$ python3 -q
>>> import numpy as np
>>> np.set_printoptions(precision=2, suppress=True, linewidth=100, legacy="1.25")
>>> q, _ = np.linalg.qr(np.array([[-0.4, 0.3, -1.2, 1.0, 0.4, 0.3, -1.5, -0.7, -0.3, 0.7],
...     [0.0, -0.5, 0.5, -0.9, -1.6, -0.3, -0.5, 0.7, -0.2, -1.0],
...     [-1.2, 0.7, -0.3, 0.1, 0.3, -1.0, 1.6, -2.7, 0.0, 0.3],
...     [0.2, -0.5, -0.8, 0.1, -0.5, -0.8, -0.5, -1.8, -1.4, -0.2],
...     [-0.6, -0.2, -0.9, 0.3, 0.9, 0.6, -0.2, -0.7, -1.6, -0.4],
...     [0.5, -0.2, -1.3, 1.8, 1.1, 1.8, 0.4, -1.2, 1.0, -1.4],
...     [-1.4, 1.9, -0.2, -0.3, 0.0, -0.1, -1.0, 0.4, 1.4, 0.5],
...     [-1.2, 0.6, 0.1, 0.1, -1.1, 0.1, -0.5, 0.8, 0.8, -0.6],
...     [-0.5, 0.8, 0.4, 0.6, 0.2, 0.9, 0.4, 0.7, 0.2, -0.4],
...     [2.1, -1.3, -1.3, -0.6, -0.1, 0.5, -1.3, 0.5, 1.5, -0.3]]))
>>> M = q[:, :10]
>>> M
array([[-0.12,  0.01, -0.51,  0.12,  0.21,  0.17,  0.57, -0.01,  0.22,  0.51],
       [ 0.  , -0.36,  0.21, -0.26,  0.46, -0.3 , -0.13,  0.55,  0.28,  0.23],
       [-0.37, -0.13, -0.22, -0.15, -0.2 ,  0.39, -0.66, -0.07,  0.12,  0.36],
       [ 0.06, -0.25, -0.29, -0.12,  0.32,  0.48,  0.02,  0.3 , -0.54, -0.33],
       [-0.19, -0.46, -0.4 , -0.1 , -0.5 , -0.51,  0.11,  0.1 , -0.23, -0.06],
       [ 0.16,  0.12, -0.48,  0.59,  0.16, -0.19, -0.37,  0.19,  0.27, -0.28],
       [-0.44,  0.63, -0.22, -0.46,  0.05, -0.14,  0.05,  0.25,  0.07, -0.27],
       [-0.37, -0.2 , -0.06, -0.03,  0.55, -0.26, -0.08, -0.64, -0.07, -0.16],
       [-0.16,  0.31,  0.11,  0.32,  0.13, -0.26, -0.15,  0.16, -0.64,  0.47],
       [ 0.65,  0.17, -0.34, -0.46,  0.1 , -0.19, -0.2 , -0.25, -0.12,  0.23]])
>>> np.linalg.pinv(M)
array([[-0.12,  0.  , -0.37,  0.06, -0.19,  0.16, -0.44, -0.37, -0.16,  0.65],
       [ 0.01, -0.36, -0.13, -0.25, -0.46,  0.12,  0.63, -0.2 ,  0.31,  0.17],
       [-0.51,  0.21, -0.22, -0.29, -0.4 , -0.48, -0.22, -0.06,  0.11, -0.34],
       [ 0.12, -0.26, -0.15, -0.12, -0.1 ,  0.59, -0.46, -0.03,  0.32, -0.46],
       [ 0.21,  0.46, -0.2 ,  0.32, -0.5 ,  0.16,  0.05,  0.55,  0.13,  0.1 ],
       [ 0.17, -0.3 ,  0.39,  0.48, -0.51, -0.19, -0.14, -0.26, -0.26, -0.19],
       [ 0.57, -0.13, -0.66,  0.02,  0.11, -0.37,  0.05, -0.08, -0.15, -0.2 ],
       [-0.01,  0.55, -0.07,  0.3 ,  0.1 ,  0.19,  0.25, -0.64,  0.16, -0.25],
       [ 0.22,  0.28,  0.12, -0.54, -0.23,  0.27,  0.07, -0.07, -0.64, -0.12],
       [ 0.51,  0.23,  0.36, -0.33, -0.06, -0.28, -0.27, -0.16,  0.47,  0.23]])
>>> np.linalg.norm(M, axis=0)
array([1., 1., 1., 1., 1., 1., 1., 1., 1., 1.])
>>> round(float(M[:, 9] @ M[:, 7]), 2)
-0.0
>>> np.round(M @ M.T, 2) + 0
array([[1., 0., 0., 0., 0., 0., 0., 0., 0., 0.],
       [0., 1., 0., 0., 0., 0., 0., 0., 0., 0.],
       [0., 0., 1., 0., 0., 0., 0., 0., 0., 0.],
       [0., 0., 0., 1., 0., 0., 0., 0., 0., 0.],
       [0., 0., 0., 0., 1., 0., 0., 0., 0., 0.],
       [0., 0., 0., 0., 0., 1., 0., 0., 0., 0.],
       [0., 0., 0., 0., 0., 0., 1., 0., 0., 0.],
       [0., 0., 0., 0., 0., 0., 0., 1., 0., 0.],
       [0., 0., 0., 0., 0., 0., 0., 0., 1., 0.],
       [0., 0., 0., 0., 0., 0., 0., 0., 0., 1.]])
>>> q, V = np.linalg.qr(M[:, :5])[0], np.linalg.qr(M[:, 5:])[0]
>>> sig = np.linalg.svd(q.T @ V, compute_uv=False)
>>> print((sig > 0.9).sum())
0
>>> sig.round(2) + 0
array([0., 0., 0., 0., 0.])
>>> round(np.linalg.norm(q @ q.T - V @ V.T, 2), 2)
1.0
>>> x0 = np.array([0, 3, 4, 2, 4, 2, 2, 2, 2, 2])
>>> np.linalg.norm(M @ x0) <= np.linalg.norm(M, 2) * np.linalg.norm(x0) + 1e-9
True
>>> M @ np.eye(10)[5]
array([ 0.17, -0.3 ,  0.39,  0.48, -0.51, -0.19, -0.14, -0.26, -0.26, -0.19])
>>> (M @ x0).argmax()
1
>>> M @ np.ones(10)
array([ 1.16,  0.68, -0.92, -0.34, -2.23,  0.16, -0.47, -1.32,  0.3 , -0.42])
>>> (M * x0).sum(axis=1)
array([ 1.97,  2.34, -2.05, -1.  , -6.32, -0.51,  0.22, -1.1 ,  1.7 , -2.46])
>>> u = np.array([-1, 1, -2, 0, 0, 0, -2, -2, -2, 1])
>>> A2 = M + np.outer(u, np.eye(10)[2])
>>> round(np.linalg.det(A2) / np.linalg.det(M), 2), round(1 + np.linalg.solve(M, u)[2], 2)
(2.14, 2.14)
>>> A2
array([[-0.12,  0.01, -1.51,  0.12,  0.21,  0.17,  0.57, -0.01,  0.22,  0.51],
       [ 0.  , -0.36,  1.21, -0.26,  0.46, -0.3 , -0.13,  0.55,  0.28,  0.23],
       [-0.37, -0.13, -2.22, -0.15, -0.2 ,  0.39, -0.66, -0.07,  0.12,  0.36],
       [ 0.06, -0.25, -0.29, -0.12,  0.32,  0.48,  0.02,  0.3 , -0.54, -0.33],
       [-0.19, -0.46, -0.4 , -0.1 , -0.5 , -0.51,  0.11,  0.1 , -0.23, -0.06],
       [ 0.16,  0.12, -0.48,  0.59,  0.16, -0.19, -0.37,  0.19,  0.27, -0.28],
       [-0.44,  0.63, -2.22, -0.46,  0.05, -0.14,  0.05,  0.25,  0.07, -0.27],
       [-0.37, -0.2 , -2.06, -0.03,  0.55, -0.26, -0.08, -0.64, -0.07, -0.16],
       [-0.16,  0.31, -1.89,  0.32,  0.13, -0.26, -0.15,  0.16, -0.64,  0.47],
       [ 0.65,  0.17,  0.66, -0.46,  0.1 , -0.19, -0.2 , -0.25, -0.12,  0.23]])
